In [1]: import numpy as np

In [2]: np.set_printoptions(suppress=True, linewidth=140)

In [3]: mat = np.loadtxt("arr.csv", delimiter=",")

In [4]: mat.round(2)
Out[4]: 
array([[ 0.34, -0.13, -0.66, -0.66],
       [-0.13,  0.97, -0.13, -0.13],
       [-0.66, -0.13,  0.34, -0.66],
       [-0.66, -0.13, -0.66,  0.34]])

In [5]: # orthonormal columns

In [6]: round(float(np.linalg.det(mat.T)), 2)
Out[6]: -1.0

In [7]: np.round(np.kron(np.eye(2, dtype=int), mat), 2)
Out[7]: 
array([[ 0.34, -0.13, -0.66, -0.66,  0.  , -0.  , -0.  , -0.  ],
       [-0.13,  0.97, -0.13, -0.13, -0.  ,  0.  , -0.  , -0.  ],
       [-0.66, -0.13,  0.34, -0.66, -0.  , -0.  ,  0.  , -0.  ],
       [-0.66, -0.13, -0.66,  0.34, -0.  , -0.  , -0.  ,  0.  ],
       [ 0.  , -0.  , -0.  , -0.  ,  0.34, -0.13, -0.66, -0.66],
       [-0.  ,  0.  , -0.  , -0.  , -0.13,  0.97, -0.13, -0.13],
       [-0.  , -0.  ,  0.  , -0.  , -0.66, -0.13,  0.34, -0.66],
       [-0.  , -0.  , -0.  ,  0.  , -0.66, -0.13, -0.66,  0.34]])

In [8]: np.round(np.linalg.eigvals(mat), 2)
Out[8]: array([ 1., -1.,  1.,  1.])

In [9]: round(np.linalg.det(2 * mat), 2), np.round(np.linalg.det(mat), 2)
Out[9]: (np.float64(-16.0), np.float64(-1.0))

In [10]: np.round(np.poly(mat), 2) + 0
Out[10]: array([ 1., -2.,  0.,  2., -1.])

In [11]: rng = np.random.default_rng(18)

In [12]: labels = rng.permutation(4)

In [13]: A2 = mat[:, labels] * rng.choice([-1, 1], 4)

In [14]: A2.round(2)
Out[14]: 
array([[-0.34,  0.66,  0.13, -0.66],
       [ 0.13,  0.13, -0.97, -0.13],
       [ 0.66, -0.34,  0.13, -0.66],
       [ 0.66,  0.66,  0.13,  0.34]])

In [15]: Uu, _, Vh = np.linalg.svd(mat.T @ A2)

In [16]: np.round(Uu @ Vh, 2) + 0
Out[16]: 
array([[-1.,  0.,  0.,  0.],
       [ 0.,  0., -1.,  0.],
       [ 0., -1.,  0.,  0.],
       [ 0.,  0.,  0.,  1.]])

In [17]: np.round(np.linalg.lstsq(mat, A2)[0], 2) + 0
Out[17]: 
array([[-1.,  0.,  0.,  0.],
       [ 0.,  0., -1.,  0.],
       [ 0., -1.,  0.,  0.],
       [ 0.,  0.,  0.,  1.]])

In [18]: W1 = np.array([[-1, 1, -2], [3, -1, -1], [1, 2, 2], [-1, 3, 3]])

In [19]: c = np.array([-3, 5, 1])

In [20]: hid = np.maximum(mat @ W1 + c, 0)

In [21]: (hid > 0).mean(axis=0)
Out[21]: array([0.25, 1.  , 0.5 ])

In [22]: hid.round(2)
Out[22]: 
array([[0.  , 2.18, 0.  ],
       [0.05, 3.24, 0.  ],
       [0.  , 3.18, 1.16],
       [0.  , 4.18, 2.16]])

In [23]: np.linalg.matrix_rank(hid)
Out[23]: np.int64(3)

In [24]: (hid > 0).astype(int)
Out[24]: 
array([[0, 1, 0],
       [1, 1, 0],
       [0, 1, 1],
       [0, 1, 1]])

In [25]: W2 = np.array([[1, -2], [2, -2], [0, 0]])

In [26]: np.round(hid @ W2, 2)
Out[26]: 
array([[ 4.37, -4.37],
       [ 6.53, -6.58],
       [ 6.37, -6.37],
       [ 8.37, -8.37]])

In [27]: (hid @ W2).round(6).argmax(axis=1)
Out[27]: array([0, 0, 0, 0])

In [28]: A2 = np.array([[3, 3, -5], [4, 4, -5]])

In [29]: W2 = np.kron(A2, hid)

In [30]: W2.shape
Out[30]: (8, 9)

In [31]: round(np.linalg.norm(W2, 2), 2), round(np.linalg.norm(A2, 2) * np.linalg.norm(hid, 2), 2)
Out[31]: (np.float64(68.28), np.float64(68.28))

In [32]: np.round((mat + mat.T) / 2, 2)
Out[32]: 
array([[ 0.34, -0.13, -0.66, -0.66],
       [-0.13,  0.97, -0.13, -0.13],
       [-0.66, -0.13,  0.34, -0.66],
       [-0.66, -0.13, -0.66,  0.34]])

In [33]: assert mat == mat.T
ValueError: The truth value of an array with more than one element is ambiguous. Use a.any() or a.all()


In [34]: np.allclose(mat @ mat.T, mat.T @ mat)
Out[34]: True

In [35]: mat.inv()
AttributeError: 'numpy.ndarray' object has no attribute 'inv'


In [36]: np.allclose(mat, mat.T)
Out[36]: True

In [37]: round(np.abs(np.linalg.eigvals(mat)).max(), 2)
Out[37]: np.float64(1.0)

In [38]: np.round(np.linalg.det(mat), 2)
Out[38]: np.float64(-1.0)

In [39]: W0 = np.load("out9.npy")

In [40]: W0
Out[40]: 
array([[6., 0., 0., 5.],
       [0., 6., 0., 0.],
       [0., 0., 6., 0.],
       [5., 0., 0., 6.]])

In [41]: hat = np.triu(np.array([[-2, -1, -2, -1], [2, 1, 1, 2], [-2, 0, 0, -2], [2, -1, 2, -1]]), 1) + np.eye(4)

In [42]: A2 = hat @ W0 @ np.linalg.inv(hat)

In [43]: np.linalg.matrix_rank(A2)
Out[43]: np.int64(4)

In [44]: hat @ W0 - W0 @ hat
Out[44]: 
array([[ -5.,   0.,   0.,   0.],
       [ 10.,   0.,   0.,   0.],
       [-10.,   0.,   0.,   0.],
       [  0.,   5.,  10.,   5.]])
